In [1]: import numpy as np

In [2]: from numpy import linalg as LA

In [3]: np.set_printoptions(precision=2, suppress=True, linewidth=100, sign=" ")

In [4]: C = np.array([[0, 0, 0, 0, 0, 1]])

In [5]: rng = np.random.default_rng(54663)

In [6]: K = rng.normal(size=(24, 1)) @ C + np.array([0, 0, 0, 2, 0, 1])

In [7]: K
Out[7]: 
array([[ 0.  ,  0.  ,  0.  ,  2.  ,  0.  ,  2.26],
       [ 0.  ,  0.  ,  0.  ,  2.  ,  0.  ,  1.88],
       [ 0.  ,  0.  ,  0.  ,  2.  ,  0.  ,  2.35],
       [ 0.  ,  0.  ,  0.  ,  2.  ,  0.  ,  0.89],
       [ 0.  ,  0.  ,  0.  ,  2.  ,  0.  ,  0.24],
       [ 0.  ,  0.  ,  0.  ,  2.  ,  0.  ,  0.2 ],
       [ 0.  ,  0.  ,  0.  ,  2.  ,  0.  ,  0.42],
       [ 0.  ,  0.  ,  0.  ,  2.  ,  0.  ,  0.82],
       [ 0.  ,  0.  ,  0.  ,  2.  ,  0.  ,  0.21],
       [ 0.  ,  0.  ,  0.  ,  2.  ,  0.  ,  0.09],
       [ 0.  ,  0.  ,  0.  ,  2.  ,  0.  ,  1.72],
       [ 0.  ,  0.  ,  0.  ,  2.  ,  0.  ,  0.51],
       [ 0.  ,  0.  ,  0.  ,  2.  ,  0.  ,  1.09],
       [ 0.  ,  0.  ,  0.  ,  2.  ,  0.  ,  1.52],
       [ 0.  ,  0.  ,  0.  ,  2.  ,  0.  ,  0.64],
       [ 0.  ,  0.  ,  0.  ,  2.  ,  0.  ,  0.78],
       [ 0.  ,  0.  ,  0.  ,  2.  ,  0.  ,  1.14],
       [ 0.  ,  0.  ,  0.  ,  2.  ,  0.  , -0.16],
       [ 0.  ,  0.  ,  0.  ,  2.  ,  0.  ,  0.56],
       [ 0.  ,  0.  ,  0.  ,  2.  ,  0.  ,  0.8 ],
       [ 0.  ,  0.  ,  0.  ,  2.  ,  0.  ,  3.45],
       [ 0.  ,  0.  ,  0.  ,  2.  ,  0.  ,  0.2 ],
       [ 0.  ,  0.  ,  0.  ,  2.  ,  0.  ,  1.89],
       [ 0.  ,  0.  ,  0.  ,  2.  ,  0.  ,  1.05]])

In [8]: rank = LA.matrix_rank(K)

In [9]: rank
Out[9]: np.int64(2)

In [10]: null = LA.svd(K)[2][rank:].T

In [11]: [int(LA.matrix_rank(K[:, :j + 1])) for j in range(6)]
Out[11]: [0, 0, 0, 1, 1, 2]

In [12]: [int(LA.matrix_rank(np.delete(K, i, axis=0))) for i in range(24)]
Out[12]: [2, 2, 2, 2, 2, 2, 2, 2, 2, 2, 2, 2, 2, 2, 2, 2, 2, 2, 2, 2, 2, 2, 2, 2]

In [13]: LA.matrix_rank(K.T @ K), LA.matrix_rank(K @ K.T)
Out[13]: (np.int64(2), np.int64(2))
